$ ipython --no-banner

In [1]: import numpy as np

In [2]: np.set_printoptions(precision=2, suppress=True, linewidth=200)

In [3]: data = np.load("test1.npy")

In [4]: data
Out[4]: 
array([[  0,   0,  -3,   8],
       [  0,   0,  13,  -8],
       [  3, -13,   0,   4],
       [ -8,   8,  -4,   0]])

In [5]: q, evecs = np.linalg.qr(data[:, :2])[0], np.linalg.qr(data[:, 2:])[0]

In [6]: sig = np.linalg.svd(q.T @ evecs, compute_uv=False)

In [7]: (sig > 0.9).sum()
Out[7]: np.int64(0)

In [8]: sig
Out[8]: array([0.64, 0.23])

In [9]: np.round(np.linalg.norm(q @ q.T - evecs @ evecs.T, 2), 2)
Out[9]: np.float64(0.97)

In [10]: print(np.degrees(np.arccos(sig.clip(0, 1))))
[49.91 76.63]

In [11]: x0 = np.array([5, 5, -5, -1])

In [12]: np.round(np.linalg.eigvals(data).real, 2) + 0
Out[12]: array([0., 0., 0., 0.])

In [13]: round(np.linalg.det(data), 2)
Out[13]: np.float64(6400.0)

In [14]: q = np.linalg.solve(np.eye(4) - data, np.eye(4) + data)

In [15]: np.round(q @ q.T, 2) + 0
Out[15]: 
array([[1., 0., 0., 0.],
       [0., 1., 0., 0.],
       [0., 0., 1., 0.],
       [0., 0., 0., 1.]])

In [16]: round(np.linalg.det(q), 2)
Out[16]: np.float64(1.0)

In [17]: data.reshape(2, -1)
Out[17]: 
array([[  0,   0,  -3,   8,   0,   0,  13,  -8],
       [  3, -13,   0,   4,  -8,   8,  -4,   0]])

In [18]: T = data.reshape(4, 2, -1)

In [19]: np.swapaxes(T, 1, 2)[0]
Out[19]: 
array([[ 0, -3],
       [ 0,  8]])

In [20]: np.einsum("ihd,jhd->hij", T, T).shape
Out[20]: (2, 4, 4)

In [21]: np.einsum("ihd,ihd->ih", T, T)
Out[21]: 
array([[  0,  73],
       [  0, 233],
       [178,  16],
       [128,  16]])

In [22]: x0 = np.array([-4, 1, 4, -5])

In [23]: target = data @ x0

In [24]: print(target)
[-52  92 -45  24]

In [25]: np.linalg.solve(data, target + data[:, 1])
Out[25]: array([-4.,  2.,  4., -5.])

In [26]: np.linalg.solve(data, 3 * target)
Out[26]: array([-12.,   3.,  12., -15.])

In [27]: print(np.linalg.solve(data, data[:, 3]))
[-0. -0.  0.  1.]

In [28]: mat = np.array([[-2, -3, 1, 1], [1, -2, 0, 2], [2, 1, 3, 1]])

In [29]: mat[:, 0] = -1 * mat[:, 2]

In [30]: mat
Out[30]: 
array([[-1, -3,  1,  1],
       [ 0, -2,  0,  2],
       [-3,  1,  3,  1]])

In [31]: Y = mat / np.linalg.norm(mat, axis=1, keepdims=True)

In [32]: G = Y @ Y.T

In [33]: (G - 2 * np.eye(3)).round(6).argmax(axis=1)
Out[33]: array([1, 0, 0])

In [34]: np.degrees(np.arccos(np.clip(G[1, 2], -1, 1)))
Out[34]: np.float64(90.0)

In [35]: G[1].round(2) + 0
Out[35]: array([0.82, 1.  , 0.  ])
